% ipython --no-banner

In [1]: import numpy as np

In [2]: np.set_printoptions(precision=2, suppress=True, linewidth=120)

In [3]: def tidy(a):
   ...:     return np.round(a, 2) + 0
   ...: 

In [4]: E = np.array([[0, 3, 8, 4], [1, 3, 0, 6], [1, 0, 3, 2], [9, 0, 5, 1]])

In [5]: E
Out[5]: 
array([[0, 3, 8, 4],
       [1, 3, 0, 6],
       [1, 0, 3, 2],
       [9, 0, 5, 1]])

In [6]: rng = np.random.default_rng(168)

In [7]: A2 = E + rng.integers(-2, 3, (4, 3)) @ rng.integers(-2, 3, (3, 4))

In [8]: A2
Out[8]: 
array([[ 1,  3,  8,  0],
       [-1, 11,  4, 10],
       [ 3, -2,  2,  2],
       [ 8,  0,  5, -1]])

In [9]: np.linalg.matrix_rank(A2 - E, tol=1e-8)
Out[9]: np.int64(3)

In [10]: tidy(np.linalg.svd(A2 - E, compute_uv=False))
Out[10]: array([10.48,  4.16,  1.96,  0.  ])

In [11]: np.abs(A2 - E).sum(axis=1)
Out[11]: array([ 5, 18,  5,  3])

In [12]: C2 = A2.T @ A2

In [13]: np.allclose(C2, C2.T)
Out[13]: True

In [14]: (A2 @ A2.T).shape
Out[14]: (4, 4)

In [15]: np.diag(C2)
Out[15]: array([ 75, 134, 109, 105])

In [16]: C2
Out[16]: 
array([[ 75, -14,  50, -12],
       [-14, 134,  64, 106],
       [ 50,  64, 109,  39],
       [-12, 106,  39, 105]])

In [17]: tidy(np.linalg.eigvalsh(C2)[::-1])
Out[17]: array([262.4 , 127.66,  25.97,   6.97])

In [18]: np.trace(C2), (A2 ** 2).sum()
Out[18]: (np.int64(423), np.int64(423))

In [19]: theta = np.radians(75)

In [20]: R = np.eye(4)

In [21]: R[0, 0] = R[2, 2] = np.cos(theta)

In [22]: R[0, 2], R[2, 0] = -np.sin(theta), np.sin(theta)

In [23]: tidy(R)
Out[23]: 
array([[ 0.26,  0.  , -0.97,  0.  ],
       [ 0.  ,  1.  ,  0.  ,  0.  ],
       [ 0.97,  0.  ,  0.26,  0.  ],
       [ 0.  ,  0.  ,  0.  ,  1.  ]])

In [24]: A2 = C2 @ R.T

In [25]: np.allclose(C2 @ C2.T, A2 @ A2.T)
Out[25]: True

In [26]: tidy(np.abs(A2 - C2).max(axis=0))
Out[26]: array([142.34,   0.  ,  60.96,   0.  ])

In [27]: np.allclose(np.linalg.norm(C2, axis=1), np.linalg.norm(A2, axis=1))
Out[27]: True

In [28]: tidy(np.linalg.det(R)), tidy(np.trace(R))
Out[28]: (np.float64(1.0), np.float64(2.52))

In [29]: u = np.array([4, 3, -9])

In [30]: np.correlate(E[2], E[3], "full")
Out[30]: array([ 1,  5,  3, 26, 10, 27, 18])

In [31]: np.cross(E[2, :3], E[3, :3])
Out[31]: array([ 0, 22,  0])

In [32]: np.polyval(u, E[2])
Out[32]: array([-2, -9, 36, 13])

In [33]: print(np.array([np.convolve(row, u, "same") for row in E]))
[[ 12  41  13 -60]
 [ 15   0  -3  18]
 [  3   3  17 -21]
 [ 27 -61  19 -42]]

In [34]: (E - E.T) / 2
Out[34]: 
array([[ 0. ,  1. ,  3.5, -2.5],
       [-1. ,  0. ,  0. ,  3. ],
       [-3.5,  0. ,  0. , -1.5],
       [ 2.5, -3. ,  1.5,  0. ]])

In [35]: print(E @ E)
[[47  9 44 38]
 [57 12 38 28]
 [21  3 27 12]
 [14 27 92 47]]

In [36]: tidy(np.linalg.det(E))
Out[36]: np.float64(561.0)

In [37]: (E + E.T) / 2
Out[37]: 
array([[0. , 2. , 4.5, 6.5],
       [2. , 3. , 0. , 3. ],
       [4.5, 0. , 3. , 3.5],
       [6.5, 3. , 3.5, 1. ]])

In [38]: print(np.allclose(E @ E.T, E.T @ E))
False

In [39]: F = np.loadtxt("layer19.csv", delimiter=",")

In [40]: F
Out[40]: 
array([[0., 1., 1.],
       [1., 2., 1.],
       [1., 1., 0.]])

In [41]: # symmetric

In [42]: A2 = F / np.linalg.norm(F, axis=1, keepdims=True)

In [43]: C2 = A2 @ A2.T

In [44]: tidy(np.linalg.norm(A2, axis=1))
Out[44]: array([1., 1., 1.])

In [45]: (C2 - 2 * np.eye(3)).round(6).argmax(axis=1)
Out[45]: array([1, 0, 1])

In [46]: (np.abs(C2) > 0.9).astype(int)
Out[46]: 
array([[1, 0, 0],
       [0, 1, 0],
       [0, 0, 1]])

In [47]: u = np.array([0, 2, 1, 1])

In [48]: A2 = E + np.outer(u, np.eye(4)[2])

In [49]: np.linalg.matrix_rank(np.linalg.inv(A2) - np.linalg.inv(E), tol=1e-8)
Out[49]: np.int64(1)

In [50]: x0 = np.array([9, 5, 6, 8])

In [51]: target = E @ x0

In [52]: coef, lr = np.zeros(4), 1 / np.linalg.norm(E, 2) ** 2

In [53]: for i in range(12):
    ...:     coef -= lr * E.T @ (E @ coef - target)
    ...:     if i % 2 == 0: print(i, round(np.linalg.norm(E @ coef - target), 2))
    ...: 
0 22.09
2 15.42
4 10.79
6 7.58
8 5.36
10 3.84

In [54]: tidy(coef)
Out[54]: array([8.64, 3.83, 6.48, 8.21])

In [55]: [round(float(x), 2) for x in np.linalg.svd(F, compute_uv=False)[:3]]
Out[55]: [3.0, 1.0, 0.0]

In [56]: np.argsort(-np.linalg.norm(F, axis=0).round(6), kind="stable")[:3]
Out[56]: array([1, 0, 2])

In [57]: np.linalg.matrix_rank(F, rtol=0.1)
Out[57]: np.int64(2)

In [58]: tidy(np.linalg.norm(F, 2) / np.linalg.norm(F))
Out[58]: np.float64(0.95)

In [59]: def softmax(z):
    ...:     e = np.exp(z - z.max(axis=-1, keepdims=True))
    ...:     return e / e.sum(axis=-1, keepdims=True)
    ...: 

In [60]: print(tidy(softmax(F[1] + 5)))
[0.21 0.58 0.21]

In [61]: tidy(softmax(10 * F[1]))
Out[61]: array([0., 1., 0.])

In [62]: print(softmax(F).sum(axis=1))
[1. 1. 1.]

In [63]: att = F @ F.T / np.sqrt(3)

In [64]: tidy(softmax(att + np.triu(np.full(att.shape, -np.inf), 1)))
Out[64]: 
array([[1.  , 0.  , 0.  ],
       [0.15, 0.85, 0.  ],
       [0.17, 0.53, 0.3 ]])

In [65]: tidy(softmax(att)[1] @ F)
Out[65]: array([0.87, 1.74, 0.87])

In [66]: tidy(softmax(att))
Out[66]: 
array([[0.3 , 0.53, 0.17],
       [0.13, 0.74, 0.13],
       [0.17, 0.53, 0.3 ]])

In [67]: X = np.load("case5.npy")

In [68]: print(X)
[[ 2 -2  0  0  0  0]
 [ 1 -2  0  0  0  0]
 [-1 -1  0  0  0  0]
 [ 0  0  2 -2  0  0]
 [ 0  0  1 -2  0  0]
 [ 0  0 -1 -1  0  0]
 [ 0  0  0  0  2 -2]
 [ 0  0  0  0  1 -2]
 [ 0  0  0  0 -1 -1]]

In [69]: x0 = np.array([5, 6, 2, 5, 1, 2])

In [70]: target = X @ x0

In [71]: coef, lr = np.zeros(6), 1 / np.linalg.norm(X, 2) ** 2

In [72]: for i in range(4):
    ...:     coef -= lr * X.T @ (X @ coef - target)
    ...:     if i % 1 == 0: print(i, round(np.linalg.norm(X @ coef - target), 2))
    ...: 
0 11.27
1 9.25
2 7.59
3 6.23

In [73]: tidy(coef)
Out[73]: array([2.24, 3.94, 0.33, 3.76, 0.27, 1.46])

In [74]: np.unravel_index(np.abs(E).argmax(), E.shape)
Out[74]: (np.int64(3), np.int64(0))

In [75]: print(tidy(np.linalg.svd(E, compute_uv=False)))
[12.85  7.9   5.22  1.06]

In [76]: print(E.mean(axis=0))
[2.75 1.5  4.   3.25]

In [77]: np.count_nonzero(E)
Out[77]: np.int64(12)

In [78]: E - E[0]
Out[78]: 
array([[ 0,  0,  0,  0],
       [ 1,  0, -8,  2],
       [ 1, -3, -5, -2],
       [ 9, -3, -3, -3]])

In [79]: A = np.array([[-7, 9, -2], [0, 2, -6], [0, 0, -9]])

In [80]: # triangular

In [81]: Q, R = np.linalg.qr(A)

In [82]: np.trace(Q @ Q.T)
Out[82]: np.float64(3.0)

In [83]: abs(R[0, 0]), tidy(np.linalg.norm(A[:, 0]))
Out[83]: (np.float64(7.0), np.float64(7.0))

In [84]: Q.shape, R.shape
Out[84]: ((3, 3), (3, 3))

In [85]: [int(np.linalg.matrix_rank(np.linalg.matrix_power(A, p))) for p in range(1, 4)]
Out[85]: [3, 3, 3]

In [86]: np.prod(np.diag(A)), tidy(np.linalg.det(A))
Out[86]: (np.int64(126), np.float64(126.0))

In [87]: J = np.load("mat.npy")

In [88]: print(J)
[[-1.41  0.42 -1.71 -0.19]
 [ 0.8   0.2  -0.1  -0.4 ]
 [-1.4   0.4  -1.7  -0.2 ]]

In [89]: U, sv, VT = np.linalg.svd(J)

In [90]: tidy(sv)
Out[90]: array([3.21, 0.85, 0.01])

In [91]: A2 = U[:, :2] @ np.diag(sv[:2]) @ VT[:2]

In [92]: print(tidy(np.linalg.norm(J - A2, 2)), tidy(sv[2]))
0.01 0.01

In [93]: np.linalg.matrix_rank(A2)
Out[93]: np.int64(2)

In [94]: tidy(np.linalg.norm(J - A2) / np.linalg.norm(J))
Out[94]: np.float64(0.0)

In [95]: A[0] @ A[1]
Out[95]: np.int64(30)

In [96]: tidy(np.linalg.norm(A[0] - A[1]))
Out[96]: np.float64(10.68)

In [97]: tidy(np.linalg.norm(A, axis=0))
Out[97]: array([ 7.  ,  9.22, 11.  ])

In [98]: np.linalg.norm(A, axis=1).argmax()
Out[98]: np.int64(0)

In [99]: tidy(np.linalg.norm(A, 2))
Out[99]: np.float64(12.64)

In [100]: u, v = J[0], J[1]

In [101]: tidy(u @ v)
Out[101]: np.float64(-0.8)

In [102]: tidy(u @ u)
Out[102]: np.float64(5.12)

In [103]: pr = (u @ v) / (u @ u) * u

In [104]: tidy((v - pr) @ u)
Out[104]: np.float64(0.0)

In [105]: tidy(np.linalg.norm(u + v) ** 2 + np.linalg.norm(u - v) ** 2)
Out[105]: np.float64(11.95)

In [106]: print(tidy(v - pr))
[ 0.58  0.27 -0.37 -0.43]

In [107]: tidy(np.linalg.norm(J, "nuc"))
Out[107]: np.float64(4.07)

In [108]: tidy(np.linalg.norm(J, axis=1))
Out[108]: array([2.26, 0.92, 2.25])

In [109]: tidy(np.linalg.norm(J) ** 2 / np.linalg.norm(J, 2) ** 2)
Out[109]: np.float64(1.07)

In [110]: feats = np.load("sample3.npy")

In [111]: feats
Out[111]: 
array([[  1.83,  -3.86,  -0.77,  -1.16],
       [  5.57,  -5.05,   4.7 ,   4.11],
       [-14.81,   9.21,  -0.26,  -1.71],
       [ -4.57,  -1.43,  -8.57,   3.47]])

In [112]: C2 = feats.T @ feats

In [113]: np.linalg.matrix_rank(C2)
Out[113]: np.int64(4)

In [114]: print(tidy(np.trace(C2)), tidy((feats ** 2).sum()))
531.26 531.26

In [115]: print((feats @ feats.T).shape)
(4, 4)

In [116]: tidy((feats - feats.T) / 2)
Out[116]: 
array([[ 0.  , -4.72,  7.02,  1.7 ],
       [ 4.72,  0.  , -2.26,  2.77],
       [-7.02,  2.26,  0.  ,  3.43],
       [-1.7 , -2.77, -3.43,  0.  ]])

In [117]: np.allclose(feats @ feats.T, feats.T @ feats)
Out[117]: False

In [118]: tidy(np.abs(np.linalg.eigvals(feats)).max())
Out[118]: np.float64(7.75)

In [119]: tidy(np.trace(feats))
Out[119]: np.float64(-0.01)

In [120]: np.linalg.determinant(feats)
Traceback (most recent call last):
  Cell In[120], line 1
    np.linalg.determinant(feats)
AttributeError: module 'numpy.linalg' has no attribute 'determinant'


In [121]: np.allclose(feats, feats.T)
Out[121]: False

In [122]: tidy(np.sort(np.abs(np.linalg.eigvals(feats))))
Out[122]: array([5.65, 7.37, 7.75, 7.75])

In [123]: A2 = feats / np.sqrt((feats ** 2).mean(axis=1, keepdims=True))

In [124]: np.linalg.matrix_rank(feats - feats.mean(axis=1, keepdims=True))
Out[124]: np.int64(3)

In [125]: print(tidy(np.linalg.norm(A2, axis=1)))
[2. 2. 2. 2.]

In [126]: x0 = np.array([0, 1, 3, -1])

In [127]: np.sign((feats @ x0).round(6))
Out[127]: array([-1.,  1.,  1., -1.])

In [128]: feats @ np.eye(4)[2]
Out[128]: array([-0.77,  4.7 , -0.26, -8.57])

In [129]: np.linalg.norm(feats @ x0) <= np.linalg.norm(feats, 2) * np.linalg.norm(x0) + 1e-9
Out[129]: np.True_

In [130]: print(tidy(feats * x0))
[[  0.    -3.86  -2.31   1.16]
 [  0.    -5.05  14.1   -4.11]
 [  0.     9.21  -0.78   1.71]
 [  0.    -1.43 -25.71  -3.47]]

In [131]: np.trace(A)
Out[131]: np.int64(-14)

In [132]: np.allclose(A, A.T)
Out[132]: False

In [133]: (A + A.T) / 2
Out[133]: 
array([[-7. ,  4.5, -1. ],
       [ 4.5,  2. , -3. ],
       [-1. , -3. , -9. ]])

In [134]: A @ A
Out[134]: 
array([[ 49, -45, -22],
       [  0,   4,  42],
       [  0,   0,  81]])

In [135]: (A - A.T) / 2
Out[135]: 
array([[ 0. ,  4.5, -1. ],
       [-4.5,  0. , -3. ],
       [ 1. ,  3. ,  0. ]])

In [136]: np.linalg.matrix_power(A, 4)
Out[136]: 
array([[ 2401, -2385, -4750],
       [    0,    16,  3570],
       [    0,     0,  6561]])

In [137]: print(tidy(np.linalg.det(A)))
126.0

In [138]: lab = rng.integers(0, 2, 4)

In [139]: data = np.triu((lab[:, None] == lab) & (rng.random((4, 4)) < 0.8), 1).astype(int)

In [140]: data += data.T

In [141]: data
Out[141]: 
array([[0, 1, 1, 0],
       [1, 0, 1, 0],
       [1, 1, 0, 1],
       [0, 0, 1, 0]])

In [142]: ev, V = np.linalg.eigh(data)

In [143]: (ev > 1e-8).sum(), (ev < -1e-8).sum()
Out[143]: (np.int64(2), np.int64(2))

In [144]: tidy(ev.sum()), np.trace(data)
Out[144]: (np.float64(0.0), np.int64(0))

In [145]: tidy(np.linalg.eigvalsh(data @ data))
Out[145]: array([0.1 , 1.  , 2.19, 4.71])

In [146]: print(tidy(np.abs(V[:, -1])))
[0.52 0.52 0.61 0.28]

In [147]: tidy(V @ np.diag(ev) @ V.T)
Out[147]: 
array([[0., 1., 1., 0.],
       [1., 0., 1., 0.],
       [1., 1., 0., 1.],
       [0., 0., 1., 0.]])

In [148]: tidy(V.T @ V)
Out[148]: 
array([[1., 0., 0., 0.],
       [0., 1., 0., 0.],
       [0., 0., 1., 0.],
       [0., 0., 0., 1.]])

In [149]: print(tidy(np.linalg.eigvalsh(data + -3 * np.eye(4))))
[-4.48 -4.   -2.69 -0.83]

In [150]: np.abs(V[:, -1]).round(6).argmax()
Out[150]: np.int64(2)

In [151]: tidy(ev)
Out[151]: array([-1.48, -1.  ,  0.31,  2.17])

In [152]: tidy(np.linalg.svd(data, compute_uv=False))
Out[152]: array([2.17, 1.48, 1.  , 0.31])

In [153]: np.linalg.norm(data, axis=1).argmax()
Out[153]: np.int64(2)

In [154]: tidy(np.linalg.norm(data[2] - data[1]))
Out[154]: np.float64(1.73)

In [155]: M = np.loadtxt("run18.csv", delimiter=",")

In [156]: M
Out[156]: 
array([[-3.,  1.,  0., -1.],
       [-3., -3.,  1.,  0.],
       [ 3.,  1., -1., -2.],
       [ 0.,  0.,  0.,  1.]])

In [157]: tidy(softmax(M[2]))
Out[157]: array([0.86, 0.12, 0.02, 0.01])

In [158]: att = M @ M.T / np.sqrt(4)

In [159]: softmax(att).round(6).argmax(axis=1)
Out[159]: array([0, 1, 2, 3])
